% ipython --no-banner

In [1]: import numpy as np

In [2]: from numpy import linalg as LA

In [3]: np.set_printoptions(suppress=True, linewidth=120)

In [4]: rnd = lambda a: np.round(a, 2) + 0

In [5]: J = np.load("test1.npy")

In [6]: J
Out[6]: 
array([[2, 2, 5, 0, 3],
       [3, 2, 2, 5, 0],
       [0, 3, 2, 2, 5],
       [5, 0, 3, 2, 2],
       [2, 5, 0, 3, 2]])

In [7]: rng = np.random.default_rng(5685)

In [8]: idx = rng.permutation(5)

In [9]: Y = J[:, idx] * rng.choice([-1, 1], 5)

In [10]: Y
Out[10]: 
array([[-2,  0,  3,  2, -5],
       [-2, -5,  0,  3, -2],
       [-3, -2,  5,  0, -2],
       [ 0, -2,  2,  5, -3],
       [-5, -3,  2,  2,  0]])

In [11]: U, _, Vt = LA.svd(J.T @ Y)

In [12]: idx
Out[12]: array([1, 3, 4, 0, 2])

In [13]: rnd(U @ Vt)
Out[13]: 
array([[ 0.,  0.,  0.,  1.,  0.],
       [-1.,  0.,  0.,  0.,  0.],
       [ 0.,  0.,  0.,  0., -1.],
       [ 0., -1.,  0.,  0.,  0.],
       [ 0.,  0.,  1.,  0.,  0.]])

In [14]: U, sv, Vt = LA.svd(J, full_matrices=False)

In [15]: rnd(sv)
Out[15]: array([12.  ,  5.37,  5.37,  2.05,  2.05])

In [16]: rnd(np.sqrt((sv ** 2).sum())), rnd(LA.norm(J))
Out[16]: (np.float64(14.49), np.float64(14.49))

In [17]: U.shape, sv.shape, Vt.shape
Out[17]: ((5, 5), (5,), (5, 5))

In [18]: rnd(sv / sv[0])
Out[18]: array([1.  , 0.45, 0.45, 0.17, 0.17])

In [19]: Y = np.array([[-1, -1, 0], [-1, 0, 2]])

In [20]: cent = np.kron(Y, J)

In [21]: LA.matrix_rank(cent)
Out[21]: np.int64(10)

In [22]: rnd(LA.norm(cent, 2)), rnd(LA.norm(Y, 2) * LA.norm(J, 2))
Out[22]: (np.float64(27.63), np.float64(27.63))

In [23]: np.allclose(J @ J.T, J.T @ J)
Out[23]: True

In [24]: J @ np.ones(5)
Out[24]: array([12., 12., 12., 12., 12.])

In [25]: rnd(np.fft.fft(J[0]))
Out[25]: array([12. +0.j  , -0.5-1.99j, -0.5+5.34j, -0.5-5.34j, -0.5+1.99j])

In [26]: x0 = np.array([-3, -1, -3, -3, -3])

In [27]: J * x0
Out[27]: 
array([[ -6,  -2, -15,   0,  -9],
       [ -9,  -2,  -6, -15,   0],
       [  0,  -3,  -6,  -6, -15],
       [-15,   0,  -9,  -6,  -6],
       [ -6,  -5,   0,  -9,  -6]])

In [28]: (J @ x0).argmax()
Out[28]: np.int64(4)

In [29]: J @ np.ones(5)
Out[29]: array([12., 12., 12., 12., 12.])

In [30]: LA.norm(J @ x0) <= LA.norm(J, 2) * LA.norm(x0) + 1e-9
Out[30]: np.True_

In [31]: np.sign((J @ x0).round(6))
Out[31]: array([-1, -1, -1, -1, -1])

In [32]: np.einsum("ij,j->i", J, x0)
Out[32]: array([-32, -32, -30, -36, -26])

In [33]: J @ (2 * x0)
Out[33]: array([-64, -64, -60, -72, -52])

In [34]: (J * x0).sum(axis=1)
Out[34]: array([-32, -32, -30, -36, -26])

In [35]: X = np.loadtxt("mat.csv", delimiter=",")

In [36]: X
Out[36]: 
array([[1., 0., 0., 0., 0., 0.],
       [0., 0., 0., 0., 0., 1.],
       [0., 0., 0., 1., 0., 0.],
       [0., 0., 1., 0., 0., 0.],
       [0., 1., 0., 0., 0., 0.],
       [0., 0., 0., 0., 1., 0.]])

In [37]: np.flatnonzero(LA.matrix_power((X != 0) + (X.T != 0) + np.eye(6), 6)[5])
Out[37]: array([1, 4, 5])

In [38]: (LA.matrix_power((X != 0) + (X.T != 0) + np.eye(6), 6) > 0).astype(int)
Out[38]: 
array([[1, 0, 0, 0, 0, 0],
       [0, 1, 0, 0, 1, 1],
       [0, 0, 1, 1, 0, 0],
       [0, 0, 1, 1, 0, 0],
       [0, 1, 0, 0, 1, 1],
       [0, 1, 0, 0, 1, 1]])

In [39]: X @ X
Out[39]: 
array([[1., 0., 0., 0., 0., 0.],
       [0., 0., 0., 0., 1., 0.],
       [0., 0., 1., 0., 0., 0.],
       [0., 0., 0., 1., 0., 0.],
       [0., 0., 0., 0., 0., 1.],
       [0., 1., 0., 0., 0., 0.]])

In [40]: q, r_ = LA.qr(X)

In [41]: abs(r_[0, 0]), rnd(LA.norm(X[:, 0]))
Out[41]: (np.float64(1.0), np.float64(1.0))

In [42]: q @ r_
Out[42]: 
array([[1., 0., 0., 0., 0., 0.],
       [0., 0., 0., 0., 0., 1.],
       [0., 0., 0., 1., 0., 0.],
       [0., 0., 1., 0., 0., 0.],
       [0., 1., 0., 0., 0., 0.],
       [0., 0., 0., 0., 1., 0.]])

In [43]: X.shape
Out[43]: (6, 6)

In [44]: rnd(LA.norm(X))
Out[44]: np.float64(2.45)

In [45]: np.unravel_index(np.abs(X).argmax(), X.shape)
Out[45]: (np.int64(0), np.int64(0))

In [46]: rnd(X.mean(axis=0))
Out[46]: array([0.17, 0.17, 0.17, 0.17, 0.17, 0.17])

In [47]: np.zeros(6, 6)
---------------------------------------------------------------------------
TypeError                                 Traceback (most recent call last)
Cell In[47], line 1
----> 1 np.zeros(6, 6)

TypeError: Cannot interpret '6' as a data type

In [48]: LA.rank(X)
---------------------------------------------------------------------------
AttributeError                            Traceback (most recent call last)
Cell In[48], line 1
----> 1 LA.rank(X)

AttributeError: module 'numpy.linalg' has no attribute 'rank'

In [49]: X - X[0]
Out[49]: 
array([[ 0.,  0.,  0.,  0.,  0.,  0.],
       [-1.,  0.,  0.,  0.,  0.,  1.],
       [-1.,  0.,  0.,  1.,  0.,  0.],
       [-1.,  0.,  1.,  0.,  0.,  0.],
       [-1.,  1.,  0.,  0.,  0.,  0.],
       [-1.,  0.,  0.,  0.,  1.,  0.]])

In [50]: LA.matrix_rank(X)
Out[50]: np.int64(6)

In [51]: x0 = np.array([2, -1, 1, -1, -1, -1])

In [52]: rnd(np.abs(LA.eigvals(X)))
Out[52]: array([1., 1., 1., 1., 1., 1.])

In [53]: X.T @ (X @ x0)
Out[53]: array([ 2., -1.,  1., -1., -1., -1.])

In [54]: rnd(LA.det(X))
Out[54]: np.float64(-1.0)

In [55]: [p for p in range(1, 25) if np.allclose(LA.matrix_power(X, p), np.eye(6))]
Out[55]: [6, 12, 18, 24]

In [56]: 6 - LA.matrix_rank(X - np.eye(6), tol=1e-8)
Out[56]: np.int64(3)

In [57]: rnd(LA.norm(x0)), rnd(LA.norm(X @ x0))
Out[57]: (np.float64(3.0), np.float64(3.0))

In [58]: u, r1 = X[2], X[5]

In [59]: u @ r1
Out[59]: np.float64(0.0)

In [60]: p = (u @ r1) / (u @ u) * u

In [61]: np.outer(u, r1)
Out[61]: 
array([[0., 0., 0., 0., 0., 0.],
       [0., 0., 0., 0., 0., 0.],
       [0., 0., 0., 0., 0., 0.],
       [0., 0., 0., 0., 1., 0.],
       [0., 0., 0., 0., 0., 0.],
       [0., 0., 0., 0., 0., 0.]])

In [62]: p
Out[62]: array([0., 0., 0., 0., 0., 0.])

In [63]: (r1 - p) @ u
Out[63]: np.float64(0.0)

In [64]: rnd(LA.norm(u + r1) ** 2 + LA.norm(u - r1) ** 2)
Out[64]: np.float64(4.0)

In [65]: LA.matrix_rank(np.outer(u, r1))
Out[65]: np.int64(1)

In [66]: E = np.load("a.npy")

In [67]: E
Out[67]: 
array([[1, 0, 0, 0, 0, 0, 0],
       [4, 1, 0, 0, 0, 0, 0],
       [4, 0, 1, 0, 0, 0, 0],
       [3, 5, 3, 1, 0, 0, 0],
       [3, 5, 5, 0, 1, 0, 0],
       [0, 1, 4, 5, 3, 1, 0],
       [4, 1, 3, 4, 2, 1, 1]])

In [68]: # triangular: eigenvalues sit on the diagonal

In [69]: Y = X / LA.norm(X, axis=1, keepdims=True)

In [70]: G = Y @ Y.T

In [71]: G[1]
Out[71]: array([0., 1., 0., 0., 0., 0.])

In [72]: (np.abs(G) > 0.9).astype(int)
Out[72]: 
array([[1, 0, 0, 0, 0, 0],
       [0, 1, 0, 0, 0, 0],
       [0, 0, 1, 0, 0, 0],
       [0, 0, 0, 1, 0, 0],
       [0, 0, 0, 0, 1, 0],
       [0, 0, 0, 0, 0, 1]])

In [73]: E[:, 7]
---------------------------------------------------------------------------
IndexError                                Traceback (most recent call last)
Cell In[73], line 1
----> 1 E[:, 7]

IndexError: index 7 is out of bounds for axis 1 with size 7

In [74]: rnd(LA.norm(E))
Out[74]: np.float64(15.46)

In [75]: rnd(E.mean(axis=0))
Out[75]: array([2.71, 1.86, 2.29, 1.43, 0.86, 0.29, 0.14])

In [76]: E[7]
---------------------------------------------------------------------------
IndexError                                Traceback (most recent call last)
Cell In[76], line 1
----> 1 E[7]

IndexError: index 7 is out of bounds for axis 0 with size 7

In [77]: np.abs(E).max()
Out[77]: np.int64(5)

In [78]: rnd(LA.svd(E, compute_uv=False))
Out[78]: array([12.85,  6.68,  5.07,  1.69,  0.69,  0.5 ,  0.  ])

In [79]: E.sum(axis=1)
Out[79]: array([ 1,  5,  5, 12, 14, 14, 16])

In [80]: E.sum(axis=0)
Out[80]: array([19, 13, 16, 10,  6,  2,  1])

In [81]: idx = rng.permutation(7)

In [82]: idx
Out[82]: array([0, 2, 4, 3, 5, 6, 1])

In [83]: Y = E[idx][:, idx]

In [84]: rnd(np.sort(np.abs(LA.eigvals(Y))))
Out[84]: array([1., 1., 1., 1., 1., 1., 1.])

In [85]: np.trace(Y)
Out[85]: np.int64(7)

In [86]: rnd(LA.det(Y)), rnd(LA.det(E[idx]))
Out[86]: (np.float64(1.0), np.float64(1.0))

In [87]: K = np.array([[-1, -1, -1, -1],
    ...:     [-1, -2, -2, -2],
    ...:     [-1, -2, -3, -3],
    ...:     [-1, -2, -3, -4]])

In [88]: # symmetric, so the eigenvalues are real

In [89]: proj = np.triu(np.array([[0, 0, 2, 2], [2, 0, 1, 1], [2, 0, 3, 0], [2, 3, 0, 1]]), 1) + np.eye(4)

In [90]: Y = proj @ K @ LA.inv(proj)

In [91]: rnd(LA.det(Y))
Out[91]: np.float64(1.0)

In [92]: np.trace(Y), np.trace(K)
Out[92]: (np.float64(-10.0), np.int64(-10))

In [93]: LA.matrix_rank(Y)
Out[93]: np.int64(4)

In [94]: rnd(np.poly(Y))
Out[94]: array([ 1., 10., 15.,  7.,  1.])

In [95]: u, r1 = K[3], K[1]

In [96]: u @ u
Out[96]: np.int64(30)

In [97]: p = (u @ r1) / (u @ u) * u

In [98]: rnd(LA.norm(u + r1) ** 2 + LA.norm(u - r1) ** 2)
Out[98]: np.float64(86.0)

In [99]: rnd(p)
Out[99]: array([-0.63, -1.27, -1.9 , -2.53])

In [100]: np.outer(u, r1)
Out[100]: 
array([[1, 2, 2, 2],
       [2, 4, 4, 4],
       [3, 6, 6, 6],
       [4, 8, 8, 8]])

In [101]: rnd(r1 - p)
Out[101]: array([-0.37, -0.73, -0.1 ,  0.53])

In [102]: LA.matrix_rank(np.outer(u, r1))
Out[102]: np.int64(1)

In [103]: Y = K + rng.integers(-2, 3, (4, 1)) @ rng.integers(-2, 3, (1, 4))

In [104]: Y
Out[104]: 
array([[ 0, -2, -1, -1],
       [-1, -2, -2, -2],
       [-2, -1, -3, -3],
       [-3,  0, -3, -4]])

In [105]: Y - K
Out[105]: 
array([[ 1, -1,  0,  0],
       [ 0,  0,  0,  0],
       [-1,  1,  0,  0],
       [-2,  2,  0,  0]])

In [106]: LA.matrix_rank(Y - K, tol=1e-8)
Out[106]: np.int64(1)

In [107]: rnd(LA.norm(K[3], 1)), rnd(LA.norm(K[3], np.inf))
Out[107]: (np.float64(10.0), np.float64(4.0))

In [108]: rnd(LA.norm(K, 2))
Out[108]: np.float64(8.29)

In [109]: rnd(LA.norm(K, axis=0))
Out[109]: array([2.  , 3.61, 4.8 , 5.48])

In [110]: rnd(LA.norm(K) ** 2 / LA.norm(K, 2) ** 2)
Out[110]: np.float64(1.02)

In [111]: rnd(LA.norm(K, axis=1))
Out[111]: array([2.  , 3.61, 4.8 , 5.48])

In [112]: LA.norm(K, axis=1).argmax()
Out[112]: np.int64(3)

In [113]: K[3] @ K[1]
Out[113]: np.int64(19)

In [114]: rnd(LA.norm(K, "nuc"))
Out[114]: np.float64(10.0)

In [115]: A = np.array([[-2.1, -1.4, -1.3], [1.1, -0.3, 0.1]])

In [116]: A
Out[116]: 
array([[-2.1, -1.4, -1.3],
       [ 1.1, -0.3,  0.1]])

In [117]: q, V = LA.qr(X[:, :4])[0], LA.qr(X[:, 4:])[0]

In [118]: sv = LA.svd(q.T @ V, compute_uv=False)

In [119]: rnd(LA.norm(q @ q.T - V @ V.T, 2))
Out[119]: np.float64(1.0)

In [120]: Y = A / np.sqrt((A ** 2).mean(axis=1, keepdims=True))

In [121]: rnd(A - A.mean(axis=1, keepdims=True))
Out[121]: 
array([[-0.5,  0.2,  0.3],
       [ 0.8, -0.6, -0.2]])

In [122]: LA.matrix_rank(Y) == LA.matrix_rank(A)
Out[122]: np.True_

In [123]: LA.matrix_rank(A - A.mean(axis=1, keepdims=True))
Out[123]: np.int64(2)

In [124]: rnd(Y[1])
Out[124]: array([ 1.66, -0.45,  0.15])

In [125]: ev, V = LA.eig(K)

In [126]: rnd(np.prod(ev))
Out[126]: np.float64(1.0)

In [127]: rnd(np.sort(LA.eigvals(LA.inv(K))))
Out[127]: array([-3.53, -2.35, -1.  , -0.12])

In [128]: rnd(K @ V[:, 0] - ev[0] * V[:, 0])
Out[128]: array([0., 0., 0., 0.])

In [129]: rnd(ev)
Out[129]: array([-8.29, -1.  , -0.43, -0.28])

In [130]: mat = np.load("run4.npy")

In [131]: mat
Out[131]: 
array([[-1, -2, -1, -2, -1, -2],
       [-1, -4, -1, -4, -1, -4],
       [-4, -5, -4, -5, -4, -5],
       [-1, -2, -1, -2, -1, -2],
       [-1, -4, -1, -4, -1, -4],
       [-4, -5, -4, -5, -4, -5]])

In [132]: # column 2 repeats column 0

In [133]: Y = mat / LA.norm(mat, axis=1, keepdims=True)

In [134]: G = Y @ Y.T

In [135]: rnd(G[1])
Out[135]: array([0.98, 1.  , 0.91, 0.98, 1.  , 0.91])

In [136]: rnd(LA.norm(Y, axis=1))
Out[136]: array([1., 1., 1., 1., 1., 1.])

In [137]: rnd(np.degrees(np.arccos(np.clip(G[1, 2], -1, 1))))
Out[137]: np.float64(24.62)

In [138]: np.unique(mat.round(6), axis=0).shape
Out[138]: (3, 6)

In [139]: try:
     ...:     LA.inv(mat)
     ...: except LA.LinAlgError as e:
     ...:     print(repr(e))
     ...: 
LinAlgError('Singular matrix')

In [140]: np.abs(np.diag(LA.qr(mat)[1])) > 1e-9
Out[140]: array([ True,  True, False, False, False, False])

In [141]: U, sv, Vt = LA.svd(mat)

In [142]: V = Vt[:(sv > 1e-8).sum()]

In [143]: x0 = mat[3] + 3 * mat[2] + rng.integers(2) * np.eye(6)[4]

In [144]: x0
Out[144]: array([-13., -17., -13., -17., -13., -17.])

In [145]: rnd(np.diag(V.T @ V))
Out[145]: array([0.33, 0.33, 0.33, 0.33, 0.33, 0.33])

In [146]: LA.matrix_rank(np.vstack([mat, x0]))
Out[146]: np.int64(2)

In [147]: np.allclose(V.T @ V @ x0, x0)
Out[147]: True

In [148]: mat.ravel(order="F")
Out[148]: 
array([-1, -1, -4, -1, -1, -4, -2, -4, -5, -2, -4, -5, -1, -1, -4, -1, -1, -4, -2, -4, -5, -2, -4, -5, -1, -1, -4, -1,
       -1, -4, -2, -4, -5, -2, -4, -5])

In [149]: mat.reshape(2, -1)
Out[149]: 
array([[-1, -2, -1, -2, -1, -2, -1, -4, -1, -4, -1, -4, -4, -5, -4, -5, -4, -5],
       [-1, -2, -1, -2, -1, -2, -1, -4, -1, -4, -1, -4, -4, -5, -4, -5, -4, -5]])

In [150]: mat.reshape(6, 7)
---------------------------------------------------------------------------
ValueError                                Traceback (most recent call last)
Cell In[150], line 1
----> 1 mat.reshape(6, 7)

ValueError: cannot reshape array of size 36 into shape (6,7)

In [151]: blk = mat.reshape(6, 2, -1)

In [152]: np.einsum("ihd,jhd->hij", blk, blk).shape
Out[152]: (2, 6, 6)

In [153]: np.swapaxes(blk, 1, 2)[2]
Out[153]: 
array([[-4, -5],
       [-5, -4],
       [-4, -5]])

In [154]: np.einsum("ihd,ihd->ih", blk, blk)
Out[154]: 
array([[ 6,  9],
       [18, 33],
       [57, 66],
       [ 6,  9],
       [18, 33],
       [57, 66]])

In [155]: blk.sum(axis=1)
Out[155]: 
array([[-3, -3, -3],
       [-5, -5, -5],
       [-9, -9, -9],
       [-3, -3, -3],
       [-5, -5, -5],
       [-9, -9, -9]])
